% python3 -q
>>> import numpy as np
>>> np.set_printoptions(precision=2, suppress=True, linewidth=120)
>>> W0 = np.loadtxt("layer2.csv", delimiter=",")
>>> W0
array([[  5.07,  -4.49,  -1.81, -19.81,   7.46],
       [  0.85,  -1.03,   2.1 ,  -1.92,  -0.5 ],
       [  0.32,  -0.51,   1.78,  -0.19,  -0.9 ],
       [ -5.43,   4.  ,   8.07,  24.12, -12.31],
       [  3.5 ,  -4.47,  10.19,  -7.8 ,  -2.94],
       [  2.29,  -1.49,  -5.1 , -11.11,   6.42],
       [ -0.32,   1.5 ,  -9.89,  -3.89,   6.58],
       [ -5.9 ,   4.51,   7.79,  25.78, -12.7 ],
       [ -4.69,   3.5 ,   6.85,  20.92, -10.61],
       [  3.5 ,  -3.49,   2.09, -11.89,   2.82],
       [  1.52,  -0.47,  -7.22,  -9.18,   6.9 ],
       [  3.22,  -3.  ,   0.3 , -11.7 ,   3.73],
       [  2.47,  -1.49,  -6.6 , -12.58,   7.7 ],
       [  1.89,  -2.46,   6.  ,  -4.01,  -1.92],
       [  1.9 ,  -1.55,  -2.13,  -8.11,   3.8 ],
       [ -3.81,   2.01,  12.32,  20.29, -13.28],
       [  3.54,  -2.96,  -2.71, -14.68,   6.3 ],
       [ -2.08,   2.48,  -4.5 ,   5.51,   0.58],
       [  2.9 ,  -4.52,  14.69,  -3.29,  -6.79],
       [ -3.77,   3.03,   4.23,  16.22,  -7.61],
       [  2.33,  -3.48,  11.1 ,  -2.91,  -5.  ]])
>>> round(np.linalg.norm(W0, 2) / np.linalg.norm(W0), 2)
np.float64(0.92)
>>> round(np.log10(np.linalg.cond(W0)))
3
>>> np.argsort(-np.linalg.norm(W0, axis=0).round(6), kind="stable")[:3]
array([3, 2, 4])
>>> np.linalg.cond(W0) > 100
np.True_
